% ipython --no-banner

In [1]: import numpy as np

In [2]: np.set_printoptions(suppress=True, linewidth=140)

In [3]: tidy = lambda a: np.round(a, 1) + 0

In [4]: W2 = np.array([[1.7, 0.2, 0.4, -0.8, 0.8, -0.1]])

In [5]: rng = np.random.default_rng(996)

In [6]: M = np.array([[-2],
   ...:     [-1],
   ...:     [0],
   ...:     [1],
   ...:     [-2],
   ...:     [1],
   ...:     [2],
   ...:     [0],
   ...:     [-2],
   ...:     [0],
   ...:     [-1],
   ...:     [-2],
   ...:     [2],
   ...:     [-1],
   ...:     [1],
   ...:     [2],
   ...:     [2],
   ...:     [2],
   ...:     [-2],
   ...:     [1],
   ...:     [-2],
   ...:     [-1],
   ...:     [0],
   ...:     [-1],
   ...:     [2],
   ...:     [-1],
   ...:     [2],
   ...:     [1],
   ...:     [1],
   ...:     [-2],
   ...:     [0],
   ...:     [-2],
   ...:     [2],
   ...:     [-1],
   ...:     [-2],
   ...:     [-1],
   ...:     [2],
   ...:     [-1]]) @ W2 + 0.3 * rng.normal(size=(38, 6))

In [7]: print(tidy(M))
[[-3.1 -0.2 -0.7  1.7 -1.6  0.2]
 [-1.5 -0.4 -0.2  0.5 -0.7 -0.3]
 [ 0.3  0.1 -0.2 -0.2  0.  -0.5]
 [ 1.7  0.3  0.5 -0.5  1.3 -0.2]
 [-4.1 -0.1 -0.7  2.2 -2.   0.4]
 [ 1.8 -0.1  0.4 -0.9  0.4  0.2]
 [ 3.1  0.5  1.  -1.2  1.6 -0.4]
 [ 0.1  0.  -0.4 -0.4 -0.1 -0.2]
 [-3.5 -0.3 -1.3  1.7 -2.   0.2]
 [-0.1  0.1 -0.1 -0.6  0.2  0.3]
 [-1.4  0.   0.   1.3 -0.7  0.2]
 [-3.3 -0.5 -1.2  1.4 -1.7  0.3]
 [ 3.3  0.5  0.9 -1.   1.8  0.1]
 [-2.3 -0.1 -0.4  0.7 -0.5  0.2]
 [ 1.7  0.3  0.2 -1.1  0.6 -0.2]
 [ 3.5  0.2  1.  -1.2  1.6 -1.1]
 [ 3.   0.8  1.  -1.8  1.5  0. ]
 [ 3.2  0.4  1.2 -1.6  1.7  0.7]
 [-3.3 -0.6 -0.8  1.6 -1.5  0.7]
 [ 1.5 -0.1 -0.1 -1.   1.  -0.5]
 [-3.1  0.3 -0.5  1.7 -1.9  0.2]
 [-1.9 -0.4 -0.1  1.   0.   0.5]
 [-0.4 -0.2  0.2  0.   0.4  0.1]
 [-1.6 -0.5 -0.4  0.9 -1.1  0. ]
 [ 3.7  0.5  0.8 -1.3  1.8 -0.3]
 [-1.5  0.4 -0.5  0.3 -0.6 -0.1]
 [ 3.8  0.1  1.2 -1.6  1.6 -0.2]
 [ 2.2  0.4  0.2 -1.1  1.2 -0.2]
 [ 1.4  0.   0.5 -1.2  0.8 -0.4]
 [-3.1 -0.4 -0.8  1.1 -2.4  0.1]
 [-0.3 -0.1  0.  -0.2  0.2 -0.1]
 [-3.6 -0.2 -1.   1.5 -1.3 -0.1]
 [ 3.4  0.5  0.9 -1.3  1.9 -0.1]
 [-1.5 -0.3 -0.8  0.6 -1.1 -0.3]
 [-2.9 -0.6 -0.6  1.4 -1.   0.3]
 [-1.6 -0.3 -0.7  0.9 -0.8  0.1]
 [ 3.4  0.8  0.8 -1.4  1.3 -0.1]
 [-1.6 -0.1 -0.8  1.  -0.6 -0.1]]

In [8]: x = np.array([2, 2, 0, 0, 0, 0])

In [9]: rhs = M @ x

In [10]: beta, lr = np.zeros(6), 1 / np.linalg.norm(M, 2) ** 2

In [11]: for i in range(40):
    ...:     beta -= lr * M.T @ (M @ beta - rhs)
    ...:     if i % 10 == 0: print(i, round(np.linalg.norm(M @ beta - rhs), 1))
    ...: 
0 3.4
10 3.2
20 3.0
30 2.8

In [12]: print(tidy(np.linalg.cond(M)))
16.0
